$ python -q
>>> import numpy as np
>>> np.set_printoptions(precision=2, suppress=True, linewidth=140)
>>> rnd = lambda a: np.round(a, 2) + 0
>>> mat = np.array([[1, -1, 1, -1, -1, 1, -1, 1],
...     [1, 1, 1, 1, 1, 1, 1, 1],
...     [1, -1, 1, -1, 1, -1, 1, -1],
...     [1, 1, 1, 1, -1, -1, -1, -1],
...     [1, 1, -1, -1, 1, 1, -1, -1],
...     [1, -1, -1, 1, 1, -1, -1, 1],
...     [1, 1, -1, -1, -1, -1, 1, 1],
...     [1, -1, -1, 1, -1, 1, 1, -1]])
>>> B = mat[0, 0] * mat[1:] - np.outer(mat[1:, 0], mat[0])
>>> B
array([[ 0,  2,  0,  2,  2,  0,  2,  0],
       [ 0,  0,  0,  0,  2, -2,  2, -2],
       [ 0,  2,  0,  2,  0, -2,  0, -2],
       [ 0,  2, -2,  0,  2,  0,  0, -2],
       [ 0,  0, -2,  2,  2, -2,  0,  0],
       [ 0,  2, -2,  0,  0, -2,  2,  0],
       [ 0,  0, -2,  2,  0,  0,  2, -2]])
>>> np.flatnonzero(~B.round(6).any(axis=1))
array([], dtype=int64)
>>> np.linalg.matrix_rank(B), np.linalg.matrix_rank(mat)
(np.int64(7), np.int64(8))
>>> J = np.loadtxt("mat.csv", delimiter=",")
>>> J
array([[36., 42., 30., 30.,  0.],
       [42., 49., 35., 35.,  0.],
       [30., 35., 25., 25.,  0.],
       [30., 35., 25., 25.,  0.],
       [ 0.,  0.,  0.,  0.,  0.]])
>>> vals, evecs = np.linalg.eigh(J)
>>> vec = np.array([0, 2, 2, -2, 0])
>>> np.abs(J).sum(axis=1).max(), rnd(np.abs(vals).max())
(np.float64(161.0), np.float64(135.0))
>>> vec @ J @ vec
np.float64(196.0)
>>> rnd(evecs * np.abs(vals) @ evecs.T)
array([[36., 42., 30., 30.,  0.],
       [42., 49., 35., 35.,  0.],
       [30., 35., 25., 25.,  0.],
       [30., 35., 25., 25.,  0.],
       [ 0.,  0.,  0.,  0.,  0.]])
>>> rnd(vec @ J @ vec / (vec @ vec)), rnd(vals[0]), rnd(vals[-1])
(np.float64(16.33), np.float64(0.0), np.float64(135.0))
>>> rnd(np.linalg.eigvalsh(J[1:, 1:]))
array([ 0.,  0.,  0., 99.])
>>> rnd(np.linalg.svd(J, compute_uv=False))
array([135.,   0.,   0.,   0.,   0.])
>>> np.abs(J).max()
np.float64(49.0)
>>> np.linalg.matrix_rank(J)
np.int64(1)
>>> J - J[0]
array([[  0.,   0.,   0.,   0.,   0.],
       [  6.,   7.,   5.,   5.,   0.],
       [ -6.,  -7.,  -5.,  -5.,   0.],
       [ -6.,  -7.,  -5.,  -5.,   0.],
       [-36., -42., -30., -30.,   0.]])
>>> arr = np.load("sample2.npy")
>>> arr
array([[ 9., -6., -4., -2.,  4., -2.,  6.,  6., -2.,  6.,  4.],
       [-6., 14.,  6.,  3., -6.,  3., -9., -9.,  3., -9., -6.],
       [-4.,  6.,  9.,  2., -4.,  2., -6., -6.,  2., -6., -4.],
       [-2.,  3.,  2.,  6., -2.,  1., -3., -3.,  1., -3., -2.],
       [ 4., -6., -4., -2.,  9., -2.,  6.,  6., -2.,  6.,  4.],
       [-2.,  3.,  2.,  1., -2.,  6., -3., -3.,  1., -3., -2.],
       [ 6., -9., -6., -3.,  6., -3., 14.,  9., -3.,  9.,  6.],
       [ 6., -9., -6., -3.,  6., -3.,  9., 14., -3.,  9.,  6.],
       [-2.,  3.,  2.,  1., -2.,  1., -3., -3.,  6., -3., -2.],
       [ 6., -9., -6., -3.,  6., -3.,  9.,  9., -3., 14.,  6.],
       [ 4., -6., -4., -2.,  4., -2.,  6.,  6., -2.,  6.,  9.]])
>>> B = np.linalg.inv(arr)
>>> rnd(np.linalg.cond(arr))
np.float64(12.0)
>>> rnd(np.linalg.slogdet(arr)[0])
np.float64(1.0)
>>> rnd(arr @ B)
array([[1., 0., 0., 0., 0., 0., 0., 0., 0., 0., 0.],
       [0., 1., 0., 0., 0., 0., 0., 0., 0., 0., 0.],
       [0., 0., 1., 0., 0., 0., 0., 0., 0., 0., 0.],
       [0., 0., 0., 1., 0., 0., 0., 0., 0., 0., 0.],
       [0., 0., 0., 0., 1., 0., 0., 0., 0., 0., 0.],
       [0., 0., 0., 0., 0., 1., 0., 0., 0., 0., 0.],
       [0., 0., 0., 0., 0., 0., 1., 0., 0., 0., 0.],
       [0., 0., 0., 0., 0., 0., 0., 1., 0., 0., 0.],
       [0., 0., 0., 0., 0., 0., 0., 0., 1., 0., 0.],
       [0., 0., 0., 0., 0., 0., 0., 0., 0., 1., 0.],
       [0., 0., 0., 0., 0., 0., 0., 0., 0., 0., 1.]])
